>>> import numpy as np
>>> from numpy import linalg as LA
>>> np.set_printoptions(precision=2, suppress=True, linewidth=160)
>>> def tidy(a):
...     return np.round(a, 2) + 0
... 
>>> A = np.array([[2.1, 0.5, 0.2, -2.0, 0.7],
...     [0.8, 0.5, 0.0, -0.5, 0.1],
...     [1.0, -0.2, 0.1, -0.6, -0.9],
...     [0.4, 0.3, -0.4, -0.2, -1.4],
...     [0.2, -1.6, 1.9, 1.9, -0.1],
...     [0.6, 0.9, 0.0, -0.5, 0.6],
...     [0.3, 0.6, 0.6, -3.2, -2.1],
...     [-0.5, 0.6, 0.0, -0.2, -1.0],
...     [0.2, -1.4, 0.6, -1.1, 2.0],
...     [-0.2, 0.8, 0.1, 0.8, -1.0],
...     [0.3, 0.9, -0.5, -1.3, 0.0],
...     [-0.7, -0.5, 1.3, 0.8, -0.6],
...     [-2.0, -0.8, 1.9, -1.0, -0.8],
...     [0.6, -2.1, -1.1, -0.4, 1.0]])
>>> A[:, 4] *= 3
>>> tidy(A)
array([[ 2.1,  0.5,  0.2, -2. ,  2.1],
       [ 0.8,  0.5,  0. , -0.5,  0.3],
       [ 1. , -0.2,  0.1, -0.6, -2.7],
       [ 0.4,  0.3, -0.4, -0.2, -4.2],
       [ 0.2, -1.6,  1.9,  1.9, -0.3],
       [ 0.6,  0.9,  0. , -0.5,  1.8],
       [ 0.3,  0.6,  0.6, -3.2, -6.3],
       [-0.5,  0.6,  0. , -0.2, -3. ],
       [ 0.2, -1.4,  0.6, -1.1,  6. ],
       [-0.2,  0.8,  0.1,  0.8, -3. ],
       [ 0.3,  0.9, -0.5, -1.3,  0. ],
       [-0.7, -0.5,  1.3,  0.8, -1.8],
       [-2. , -0.8,  1.9, -1. , -2.4],
       [ 0.6, -2.1, -1.1, -0.4,  3. ]])
>>> f, v = A[12], A[7]
>>> tidy(f @ f)
np.float64(15.01)
>>> pr = (f @ v) / (f @ f) * f
>>> tidy((v - pr) @ f)
np.float64(0.0)
>>> tidy(v - pr)
array([ 0.56,  1.02, -1.  ,  0.33, -1.73])
>>> tidy(pr)
array([-1.06, -0.42,  1.  , -0.53, -1.27])
>>> LA.matrix_rank(np.outer(f, v))
np.int64(1)
>>> cen = A - A.mean(axis=0)
>>> V = LA.svd(cen)[2][:1]
>>> other = cen - cen @ V.T @ V
>>> LA.norm(other, axis=1).round(6).argmax()
np.int64(4)
>>> tidy(np.diag(V.T @ V))
array([0.01, 0.02, 0.  , 0.  , 0.97])
>>> tidy(LA.norm(other) / LA.norm(cen))
np.float64(0.51)
>>> tidy(np.cov(cen @ V.T, rowvar=False))
np.float64(10.83)
>>> tidy((cen @ V.T).std(axis=0))
array([3.17])
>>> vec = np.array([-1, 1, 0, 0, -2])
>>> rhs = A @ vec
>>> tidy(LA.solve(A.T @ A, A.T @ rhs))
array([-1.,  1.,  0.,  0., -2.])
>>> tidy(LA.pinv(A) @ A)
array([[1., 0., 0., 0., 0.],
       [0., 1., 0., 0., 0.],
       [0., 0., 1., 0., 0.],
       [0., 0., 0., 1., 0.],
       [0., 0., 0., 0., 1.]])
>>> tidy(LA.lstsq(A, rhs)[0])
array([-1.,  1.,  0.,  0., -2.])
>>> rng = np.random.default_rng(39006)
>>> rhs = rhs + 0.1 * rng.normal(size=14)
>>> tidy(rhs)
array([ -5.71,  -0.9 ,   4.19,   8.28,  -1.12,  -3.42,  12.87,   7.05, -13.43,   6.87,   0.47,   3.73,   5.87,  -8.73])
>>> coef, *_ = LA.lstsq(A, rhs)
>>> tidy(LA.norm(rhs - A @ coef))
np.float64(0.25)
>>> tidy(coef)
array([-0.96,  0.98,  0.02,  0.01, -1.99])
